$ python -q
>>> import numpy as np
>>> np.set_printoptions(suppress=True, linewidth=140)
>>> K = np.loadtxt("data.csv", delimiter=",")
>>> print(K)
[[0. 0. 1.]
 [0. 0. 2.]
 [1. 2. 0.]]
>>> print(round(float(np.linalg.det(2 * K)), 2), np.round(np.linalg.det(K), 2))
0.0 0.0
>>> print(np.kron(np.eye(2, dtype=int), K))
[[0. 0. 1. 0. 0. 0.]
 [0. 0. 2. 0. 0. 0.]
 [1. 2. 0. 0. 0. 0.]
 [0. 0. 0. 0. 0. 1.]
 [0. 0. 0. 0. 0. 2.]
 [0. 0. 0. 1. 2. 0.]]
>>> print(np.round(np.linalg.eigvals(K), 2) + 0)
[-2.24  0.    2.24]
>>> print(round(np.linalg.det(K[::-1]), 2))
0.0
>>> print(round(float(np.linalg.det(K.T)), 2))
0.0
>>> print(round(float(np.linalg.eigvals(K).sum().real), 2))
-0.0
>>> vals, V = np.linalg.eigh(K)
>>> vec = np.array([0, 1, 0])
>>> print(np.abs(K).sum(axis=1).max(), np.round(np.abs(vals).max(), 2))
3.0 2.24
>>> print([round(float(np.linalg.det(K[:i, :i])), 2) + 0 for i in range(1, 4)])
[0.0, 0.0, 0.0]
>>> try:
...     np.linalg.cholesky(K)
... except np.linalg.LinAlgError as e:
...     print(repr(e))
... 
LinAlgError('Matrix is not positive definite')
>>> A = np.load("sample8.npy")
>>> print(A)
[[ 2  1  2]
 [ 4  2  4]
 [ 3  4  4]
 [ 4  4  4]
 [ 2  4  4]
 [ 3  4  6]
 [ 2  4  6]
 [ 4  2  5]
 [ 5  4  3]
 [ 4  4  1]
 [ 2  3  0]
 [ 0  2  2]
 [ 1  2  2]
 [-1  0  4]
 [-3  2  2]
 [-5  2  3]
 [-4  2  2]
 [-3  2  3]
 [-4  1  4]
 [-4  2  2]
 [-2  0  3]
 [-2  1  4]]
>>> # rows 16 and 19 are equal
>>> def softmax(z):
...     e = np.exp(z - z.max(axis=-1, keepdims=True))
...     return e / e.sum(axis=-1, keepdims=True)
... 
>>> print(np.round(softmax(10 * A[3]), 2))
[0.33 0.33 0.33]
>>> print(np.round(softmax(A[3] + 4), 2))
[0.33 0.33 0.33]
>>> print(np.round(softmax(A[3]), 2))
[0.33 0.33 0.33]
>>> S = A @ A.T / np.sqrt(3)
>>> print(np.round(softmax(S)[3] @ A, 2))
[3.16 3.98 5.6 ]
>>> print(softmax(S).round(6).argmax(axis=1))
[ 5  5  5  5  5  5  5  5  8  8  8  5  5  6 15 15 15 15 15 15 18 18]
>>> left, sv, Vt = np.linalg.svd(A, full_matrices=False)
>>> print(sv.round(2))
[20.7  14.03  5.35]
>>> print(np.round(np.cumsum(sv ** 2) / np.sum(sv ** 2), 2))
[0.66 0.96 1.  ]
>>> print(np.round(left.T @ A @ Vt.T, 2) + 0)
[[20.7   0.    0.  ]
 [ 0.   14.03  0.  ]
 [ 0.    0.    5.35]]
>>> print(left.shape, sv.shape, Vt.shape)
(22, 3) (3,) (3, 3)
>>> print(np.allclose(left * sv @ Vt, A))
True
>>> print(np.round(np.abs(Vt[0]), 2))
[0.37 0.57 0.73]
>>> print(np.trace(K))
0.0
>>> print(np.allclose(K @ K.T, K.T @ K))
True
>>> K.inv()
Traceback (most recent call last):
  File "<python-input-34>", line 1, in <module>
    K.inv()
    ^^^^^
AttributeError: 'numpy.ndarray' object has no attribute 'inv'
>>> vec = np.array([3, -2, -3])
>>> h = np.maximum(A @ vec, 0)
>>> print(h)
[0 0 0 0 0 0 0 0 0 1 0 0 0 0 0 0 0 0 0 0 0 0]
>>> print(np.flatnonzero(h > 1e-9))
[9]
>>> print(A.T @ h)
[4 4 1]
>>> F = np.load("m.npy")
>>> print(F)
[[ 0.4  -0.37 -0.32]
 [ 4.41 -4.44 -2.95]
 [-3.75  3.69  2.45]
 [ 0.85 -0.83 -0.6 ]
 [-2.02  2.03  1.39]
 [-1.42  1.27  0.86]
 [-3.64  3.69  2.55]
 [ 1.86 -1.85 -1.17]
 [-1.55  1.69  1.15]
 [ 2.44 -2.39 -1.53]
 [ 1.84 -1.92 -1.27]]
>>> lab = F[:, 1] > np.median(F[:, 1])
>>> u = F[lab].mean(axis=0) - F[~lab].mean(axis=0)
>>> print((((F - F.mean(axis=0)) @ u > 0) == lab).mean())
1.0
>>> print(lab.astype(int))
[0 0 1 0 1 1 1 0 1 0 0]
>>> print(np.argsort(-np.abs(u).round(6), kind="stable"))
[0 1 2]
>>> out = F / np.linalg.norm(F, axis=1, keepdims=True)
>>> cov = out @ out.T
>>> print(np.round(np.degrees(np.arccos(np.clip(cov[4, 10], -1, 1))), 2))
178.96
>>> print((np.abs(cov) > 0.9).astype(int))
[[1 1 1 1 1 1 1 1 1 1 1]
 [1 1 1 1 1 1 1 1 1 1 1]
 [1 1 1 1 1 1 1 1 1 1 1]
 [1 1 1 1 1 1 1 1 1 1 1]
 [1 1 1 1 1 1 1 1 1 1 1]
 [1 1 1 1 1 1 1 1 1 1 1]
 [1 1 1 1 1 1 1 1 1 1 1]
 [1 1 1 1 1 1 1 1 1 1 1]
 [1 1 1 1 1 1 1 1 1 1 1]
 [1 1 1 1 1 1 1 1 1 1 1]
 [1 1 1 1 1 1 1 1 1 1 1]]
>>> print(cov[4].round(2))
[-1. -1.  1. -1.  1.  1.  1. -1.  1. -1. -1.]
>>> arr = np.array([[1.39, 2.2, 1.02],
...     [2.03, 2.06, 1.25],
...     [1.98, 2.19, 1.25],
...     [1.94, 1.69, 0.61],
...     [1.78, 1.93, 1.03],
...     [1.66, 2.32, 1.23],
...     [1.99, 2.5, 0.53],
...     [2.27, 1.81, 1.24],
...     [1.82, 2.47, 0.84],
...     [1.78, 1.79, 1.23],
...     [1.75, 1.01, -2.28],
...     [2.03, 1.45, -1.95],
...     [2.17, 1.19, -1.66],
...     [2.15, 0.97, -1.73],
...     [2.44, 1.26, -2.15],
...     [1.53, 0.91, -1.69],
...     [2.33, 0.42, -1.86],
...     [1.67, 0.97, -2.11],
...     [2.24, 1.18, -2.33],
...     [2.0, 1.34, -2.15]])
>>> out = np.c_[arr[:, :1] @ np.array([[2]]), np.array([1, -1, -3, -2, 2, -2, -3, -3, -2, 3, 3, 0, -2, 0, 3, 0, 3, -1, -3, 1])]
>>> print(out)
[[ 2.78  1.  ]
 [ 4.06 -1.  ]
 [ 3.96 -3.  ]
 [ 3.88 -2.  ]
 [ 3.56  2.  ]
 [ 3.32 -2.  ]
 [ 3.98 -3.  ]
 [ 4.54 -3.  ]
 [ 3.64 -2.  ]
 [ 3.56  3.  ]
 [ 3.5   3.  ]
 [ 4.06  0.  ]
 [ 4.34 -2.  ]
 [ 4.3   0.  ]
 [ 4.88  3.  ]
 [ 3.06  0.  ]
 [ 4.66  3.  ]
 [ 3.34 -1.  ]
 [ 4.48 -3.  ]
 [ 4.    1.  ]]
>>> print(np.round(np.linalg.lstsq(arr, out[:, 0])[0], 2) + 0)
[2. 0. 0.]
>>> print(np.round(np.linalg.norm(np.linalg.qr(arr)[0].T @ out, axis=0) ** 2 / ((out ** 2).sum(axis=0) + 1e-12), 2))
[1.   0.15]
>>> print(np.linalg.matrix_rank(np.c_[arr, out]))
4
>>> print(np.round(np.linalg.norm(out - arr @ np.linalg.lstsq(arr, out)[0], axis=0), 2) + 0)
[0.   9.01]
>>> Xs = F - F.mean(axis=0)
>>> V = np.linalg.svd(Xs)[2][:1]
>>> out = Xs - Xs @ V.T @ V
>>> print(np.round(np.cov(Xs @ V.T, rowvar=False), 2))
16.9
>>> hat = arr @ np.linalg.solve(arr.T @ arr, arr.T)
>>> print(np.round(hat @ arr[:, 0], 2))
[1.39 2.03 1.98 1.94 1.78 1.66 1.99 2.27 1.82 1.78 1.75 2.03 2.17 2.15 2.44 1.53 2.33 1.67 2.24 2.  ]
>>> print(np.round(np.diag(hat), 2))
[0.18 0.14 0.12 0.1  0.09 0.15 0.17 0.28 0.18 0.12 0.14 0.14 0.09 0.12 0.13 0.07 0.39 0.12 0.13 0.15]
>>> Q, _ = np.linalg.qr(np.array([[1.2, 1.0], [-0.5, 0.9], [0.3, 0.5]]))
>>> E = Q @ Q.T
>>> print(E.round(2))
[[ 0.91 -0.05  0.29]
 [-0.05  0.97  0.17]
 [ 0.29  0.17  0.13]]
>>> # projection: eigenvalues are 0 or 1
>>> vec = np.array([4, -1, -2])
>>> h = np.maximum(E @ vec, 0)
>>> print(np.round(np.maximum(E @ vec, 0) - np.maximum(-E @ vec, 0), 2))
[ 3.1  -1.52  0.73]
>>> print(h.round(2))
[3.1  0.   0.73]
>>> print(np.round(np.tanh(E @ vec), 2))
[ 1.   -0.91  0.62]
>>> print(np.round(np.maximum(E @ (3 * vec), 0), 2))
[9.3 0.  2.2]
>>> J = np.loadtxt("x.csv", delimiter=",")
>>> print(J)
[[11.  0.  2.]
 [ 0.  4.  2.]
 [ 8.  0.  2.]
 [11.  0.  2.]
 [11.  0.  2.]
 [ 0.  7.  2.]
 [ 8.  0.  2.]
 [ 0.  7.  2.]
 [ 0.  7.  2.]
 [11.  0.  2.]
 [ 0.  3.  2.]
 [ 0.  6.  2.]
 [ 0.  2.  2.]
 [11.  0.  2.]
 [ 0.  6.  2.]
 [ 8.  0.  2.]
 [ 5.  0.  2.]
 [ 0.  2.  2.]
 [ 0.  4.  2.]
 [ 0.  5.  2.]
 [ 0.  6.  2.]]
>>> # rows 0 and 3 are equal
>>> hat = J @ np.linalg.solve(J.T @ J, J.T)
>>> print(np.allclose(hat @ hat, hat))
True
>>> print(np.round(np.linalg.eigvalsh(hat), 2) + 0)
[0. 0. 0. 0. 0. 0. 0. 0. 0. 0. 0. 0. 0. 0. 0. 0. 0. 0. 1. 1. 1.]
>>> print(round(float(np.trace(hat)), 2))
3.0
>>> T = np.stack([J, 5 * J, J[::-1]])
>>> print(np.round(np.linalg.norm(T, axis=(1, 2)), 2))
[ 35.14 175.71  35.14]
>>> print(T.sum(axis=0))
[[66.  6. 14.]
 [ 0. 29. 14.]
 [48.  4. 14.]
 [66.  2. 14.]
 [71.  0. 14.]
 [ 8. 42. 14.]
 [48.  6. 14.]
 [11. 42. 14.]
 [ 0. 44. 14.]
 [66.  6. 14.]
 [ 0. 21. 14.]
 [11. 36. 14.]
 [ 0. 19. 14.]
 [66.  7. 14.]
 [ 8. 36. 14.]
 [48.  7. 14.]
 [41.  0. 14.]
 [11. 12. 14.]
 [ 8. 24. 14.]
 [ 0. 34. 14.]
 [11. 36. 14.]]
>>> print(T.shape)
(3, 21, 3)
>>> print(np.linalg.matrix_rank(T.reshape(3, -1)))
2
>>> vec = np.array([-1, 1, 2])
>>> h = np.maximum(J @ vec, 0)
>>> print(h)
[ 0.  8.  0.  0.  0. 11.  0. 11. 11.  0.  7. 10.  6.  0. 10.  0.  0.  6.  8.  9. 10.]
>>> print(np.flatnonzero(h > 1e-9))
[ 1  5  7  8 10 11 12 14 17 18 19 20]
>>> M = np.array([[0, 0, 0, 1], [0, 0, 0, 1], [0, 0, 0, -2], [-1, -1, 2, 0]])
>>> # antisymmetric, zero diagonal
>>> rng = np.random.default_rng(909720)
>>> lab = rng.permutation(3)
>>> print(lab)
[0 2 1]
>>> out = E[lab][:, lab]
>>> print(np.round(np.sort(np.abs(np.linalg.eigvals(out))), 2) + 0)
[0. 1. 1.]
>>> print(round(float(np.linalg.det(out)), 2), np.round(np.linalg.det(E[lab]), 2))
0.0 0.0
>>> print(np.allclose(out, E))
False
>>> hat = np.triu(np.array([[1, -2, 0, 0], [2, 2, -2, 1], [0, 1, 2, 0], [2, -2, 1, 2]]), 1) + np.eye(4)
>>> out = hat @ M @ np.linalg.inv(hat)
>>> print(round(np.linalg.det(out), 2))
0.0
>>> print(np.round(np.poly(out), 2) + 0)
[1. 0. 6. 0. 0.]
>>> print(out)
[[ 0.  0.  0. -1.]
 [-1. -3. -4.  8.]
 [ 0.  0.  0. -2.]
 [-1. -3. -4.  3.]]
>>> left, sv, Vt = np.linalg.svd(M)
>>> V = Vt[:(sv > 1e-8).sum()]
>>> vec = M[0] + 2 * M[3] + rng.integers(2) * np.eye(4)[3]
>>> print(vec)
[-2. -2.  4.  2.]
>>> print(np.linalg.matrix_rank(np.vstack([M, vec])))
2
>>> print(np.allclose(V.T @ V @ vec, vec))
True
>>> print(np.round(np.diag(V.T @ V), 2))
[0.17 0.17 0.67 1.  ]
>>> print(round(float(np.linalg.norm(vec - V.T @ V @ vec)), 2))
0.0
>>> m1 = np.load("mat.npy")
>>> print(m1)
[[2 5 1 3]
 [5 6 6 4]
 [1 6 4 4]
 [3 4 4 8]]
>>> cov = m1.T @ m1
>>> print(np.trace(cov), (m1 ** 2).sum())
326 326
>>> print((m1 @ m1.T).shape)
(4, 4)
>>> print(np.diag(cov))
[ 39 113  69 105]
>>> print(np.round(np.linalg.svd(m1, compute_uv=False) ** 2, 2))
[298.93  14.57   8.95   3.55]
>>> vals, V = np.linalg.eigh(m1)
>>> vec = np.array([2, 4, 5, 3])
>>> print(vec @ m1 @ vec)
868
>>> print((np.sign(V[:, -1].round(6)) == np.sign(V[0, -1].round(6))).astype(int))
[1 1 1 1]
>>> print(np.abs(m1).sum(axis=1).max(), round(np.abs(vals).max(), 2))
21 17.29
>>> print(np.round(V * np.abs(vals) @ V.T, 2))
[[4.06 2.85 2.8  2.57]
 [2.85 8.25 4.11 4.45]
 [2.8  4.11 5.58 3.62]
 [2.57 4.45 3.62 8.09]]
>>> print(np.round(np.linalg.eigvalsh(m1[1:, 1:]), 2))
[-1.12  3.73 15.39]
>>> vec = np.array([1, 3, 3, 2])
>>> h = np.maximum(m1 @ vec, 0)
>>> print(m1 * (h > 1e-9)[:, None])
[[2 5 1 3]
 [5 6 6 4]
 [1 6 4 4]
 [3 4 4 8]]
>>> print(np.maximum(m1 @ vec, 0) - np.maximum(-m1 @ vec, 0))
[26 49 39 43]
>>> print(np.flatnonzero(h > 1e-9))
[0 1 2 3]
>>> Q, R = np.linalg.qr(m1)
>>> print(Q.round(2))
[[-0.32  0.39  0.86  0.05]
 [-0.8  -0.28 -0.14 -0.51]
 [-0.16  0.87 -0.45 -0.1 ]
 [-0.48 -0.09 -0.19  0.85]]
>>> print(Q.shape, R.shape)
(4, 4) (4, 4)
>>> print(np.round(Q @ R, 2))
[[2. 5. 1. 3.]
 [5. 6. 6. 4.]
 [1. 6. 4. 4.]
 [3. 4. 4. 8.]]
